$ python3 -q
>>> import numpy as np
>>> from numpy import linalg as LA
>>> np.set_printoptions(precision=3, suppress=True, linewidth=100, sign=" ")
>>> rnd = lambda a: np.round(a, 3) + 0
>>> mat = np.load("a.npy")
>>> mat
array([[ 0,  1,  0,  1],
       [ 1,  0,  0,  1],
       [ 0,  0,  0,  0],
       [ 1,  1,  0,  0]])
>>> # 2 groups of indices that never mix
>>> rnd(LA.det(mat))
np.float64(0.0)
>>> rnd(np.sort(LA.eigvals(mat).real))
array([-1., -1.,  0.,  2.])
>>> mat @ mat
array([[ 2,  1,  0,  1],
       [ 1,  2,  0,  1],
       [ 0,  0,  0,  0],
       [ 1,  1,  0,  2]])
>>> U, sigma, vt = LA.svd(mat)
>>> np.argmax(sigma[:-1] / (sigma[1:] + 1e-6)) + 1
np.int64(3)
>>> out = U[:, :3] @ np.diag(sigma[:3]) @ vt[:3]
>>> rnd(np.abs(mat - out).max())
np.float64(0.0)
>>> LA.matrix_rank(out)
np.int64(3)
>>> rnd(out)
array([[ 0.,  1.,  0.,  1.],
       [ 1.,  0.,  0.,  1.],
       [ 0.,  0.,  0.,  0.],
       [ 1.,  1.,  0.,  0.]])
>>> rnd(LA.norm(mat - out, 2)), sigma[3]
(np.float64(0.0), np.float64(0.0))
>>> w, V = LA.eigh(mat)
>>> w.sum(), np.trace(mat)
(np.float64(0.0), np.int64(0))
>>> rnd(LA.svd(mat, compute_uv=False))
array([ 2.,  1.,  1.,  0.])
>>> rnd(np.abs(V[:, -1]))
array([ 0.577,  0.577,  0.   ,  0.577])
>>> rnd(LA.eigvalsh(mat + 3 * np.eye(4)))
array([ 2.,  2.,  3.,  5.])
>>> rnd(LA.eigvalsh(mat @ mat))
array([ 0.,  1.,  1.,  4.])
>>> np.unique(w.round(6) + 0, return_counts=True)[1]
array([ 2,  1,  1])
>>> rnd(V.T @ mat @ V)
array([[-1.,  0.,  0.,  0.],
       [ 0., -1.,  0.,  0.],
       [ 0.,  0.,  0.,  0.],
       [ 0.,  0.,  0.,  2.]])
>>> w, V = LA.eigh(mat)
>>> vec = np.array([2, 5, 4, 4])
>>> rnd(LA.eigvalsh(mat[1:, 1:]))
array([-1.,  0.,  1.])
>>> (np.sign(V[:, -1].round(6)) == np.sign(V[0, -1].round(6))).astype(int)
array([ 1,  1,  0,  1])
>>> np.abs(mat).sum(axis=1).max(), rnd(np.abs(w).max())
(np.int64(2), np.float64(2.0))
>>> np.trace(mat @ mat @ mat) // 6
np.int64(1)
>>> np.argwhere(np.triu(mat))
array([[ 0,  1],
       [ 0,  3],
       [ 1,  3]])
>>> mat.sum(axis=0)
array([ 2,  2,  0,  2])
>>> Lm = np.diag(mat.sum(axis=1)) - mat
>>> Lm
array([[ 2, -1,  0, -1],
       [-1,  2,  0, -1],
       [ 0,  0,  0,  0],
       [-1, -1,  0,  2]])
>>> (LA.eigvalsh(Lm) < 1e-8).sum()
np.int64(2)
>>> rnd(LA.eigvalsh(Lm))
array([ 0.,  0.,  3.,  3.])
>>> round(LA.det(Lm[1:, 1:]))
0
>>> Lm @ np.ones(4)
array([ 0.,  0.,  0.,  0.])
>>> feats = np.load("block13.npy")
>>> feats
array([[ 1,  2,  3,  1],
       [ 1,  2,  3,  1]])
>>> # row 1 repeats row 0
>>> [round(float(x), 3) for x in LA.svd(mat, compute_uv=False)[:3]]
[2.0, 1.0, 1.0]
>>> [round(float(x), 3) for x in LA.svd(feats, compute_uv=False)[:3]]
[5.477, 0.0]
>>> rnd(LA.norm(feats, 2) / LA.norm(feats))
np.float64(1.0)
>>> LA.matrix_rank(feats, rtol=0.1)
np.int64(1)
>>> U, sigma, vt = LA.svd(feats)
>>> rnd(sigma)
array([ 5.477,  0.   ])
>>> np.argmax(sigma[:-1] / (sigma[1:] + 1e-6)) + 1
np.int64(1)
>>> out = U[:, :1] @ np.diag(sigma[:1]) @ vt[:1]
>>> rnd(LA.norm(feats - out) / LA.norm(feats))
np.float64(0.0)
>>> rnd(out)
array([[ 1.,  2.,  3.,  1.],
       [ 1.,  2.,  3.,  1.]])
>>> LA.matrix_rank(feats, rtol=0.05)
np.int64(1)
>>> rnd(LA.eigvals(mat).sum().real)
np.float64(0.0)
>>> np.einsum("ij,ji->", mat, mat)
np.int64(6)
>>> rnd(LA.det(2 * mat)), rnd(LA.det(mat))
(np.float64(0.0), np.float64(0.0))
>>> rnd(LA.det(mat.T))
np.float64(0.0)
>>> rnd(LA.eigvals(mat))
array([-1.,  2., -1.,  0.])
>>> np.kron(np.eye(2, dtype=int), mat)
array([[ 0,  1,  0,  1,  0,  0,  0,  0],
       [ 1,  0,  0,  1,  0,  0,  0,  0],
       [ 0,  0,  0,  0,  0,  0,  0,  0],
       [ 1,  1,  0,  0,  0,  0,  0,  0],
       [ 0,  0,  0,  0,  0,  1,  0,  1],
       [ 0,  0,  0,  0,  1,  0,  0,  1],
       [ 0,  0,  0,  0,  0,  0,  0,  0],
       [ 0,  0,  0,  0,  1,  1,  0,  0]])
>>> r = LA.matrix_rank(feats)
>>> r
np.int64(1)
>>> null = LA.svd(feats)[2][r:].T
>>> null.shape
(4, 3)
>>> rnd(feats @ null)
array([[ 0.,  0.,  0.],
       [ 0.,  0.,  0.]])
